% python3 -q
>>> import numpy as np
>>> np.set_printoptions(precision=1, suppress=True, linewidth=100, legacy="1.25")
>>> M = np.minimum.outer(np.arange(1, 7), np.arange(1, 7)) * -3
>>> M
array([[ -3,  -3,  -3,  -3,  -3,  -3],
       [ -3,  -6,  -6,  -6,  -6,  -6],
       [ -3,  -6,  -9,  -9,  -9,  -9],
       [ -3,  -6,  -9, -12, -12, -12],
       [ -3,  -6,  -9, -12, -15, -15],
       [ -3,  -6,  -9, -12, -15, -18]])
>>> # equal to its transpose
>>> ev, V = np.linalg.eigh(M)
>>> np.linalg.eigvalsh(M @ M)
array([   0.6,    0.9,    1.8,    5.4,   35.6, 2664.7])
>>> np.linalg.svd(M, compute_uv=False)
array([51.6,  6. ,  2.3,  1.3,  1. ,  0.8])
>>> print(np.round(V.T @ M @ V, 1) + 0)
[[-51.6   0.    0.    0.    0.    0. ]
 [  0.   -6.    0.    0.    0.    0. ]
 [  0.    0.   -2.3   0.    0.    0. ]
 [  0.    0.    0.   -1.3   0.    0. ]
 [  0.    0.    0.    0.   -1.    0. ]
 [  0.    0.    0.    0.    0.   -0.8]]
>>> (ev > 1e-8).sum(), (ev < -1e-8).sum()
(0, 6)
>>> ev, V = np.linalg.eigh(M)
>>> x0 = np.array([-2, 9, 5, 4, -8, -5])
>>> round(float(x0 @ M @ x0 / (x0 @ x0)), 1), round(ev[0], 1), round(ev[-1], 1)
(-4.5, -51.6, -0.8)
>>> np.linalg.eigvalsh(M[1:, 1:])
array([-50.7,  -5.4,  -2. ,  -1.1,  -0.8])
>>> np.abs(M).sum(axis=1).max(), np.round(np.abs(ev).max(), 1)
(63, 51.6)
>>> print(V * np.abs(ev) @ V.T)
[[ 3.  3.  3.  3.  3.  3.]
 [ 3.  6.  6.  6.  6.  6.]
 [ 3.  6.  9.  9.  9.  9.]
 [ 3.  6.  9. 12. 12. 12.]
 [ 3.  6.  9. 12. 15. 15.]
 [ 3.  6.  9. 12. 15. 18.]]
>>> B = np.linalg.inv(M)
>>> np.round(np.linalg.cond(M), 1)
64.9
>>> np.round(M @ B, 1) + 0
array([[1., 0., 0., 0., 0., 0.],
       [0., 1., 0., 0., 0., 0.],
       [0., 0., 1., 0., 0., 0.],
       [0., 0., 0., 1., 0., 0.],
       [0., 0., 0., 0., 1., 0.],
       [0., 0., 0., 0., 0., 1.]])
>>> print(np.round(np.linalg.det(M) * B, 1) + 0)
[[-486.  243.    0.    0.    0.    0.]
 [ 243. -486.  243.    0.    0.    0.]
 [   0.  243. -486.  243.    0.    0.]
 [   0.    0.  243. -486.  243.    0.]
 [   0.    0.    0.  243. -486.  243.]
 [   0.    0.    0.    0.  243. -243.]]
>>> (np.abs(B) > 1e-9).astype(int)
array([[1, 1, 0, 0, 0, 0],
       [1, 1, 1, 0, 0, 0],
       [0, 1, 1, 1, 0, 0],
       [0, 0, 1, 1, 1, 0],
       [0, 0, 0, 1, 1, 1],
       [0, 0, 0, 0, 1, 1]])
>>> round(float(np.linalg.det(M) * np.linalg.det(B)), 1)
1.0
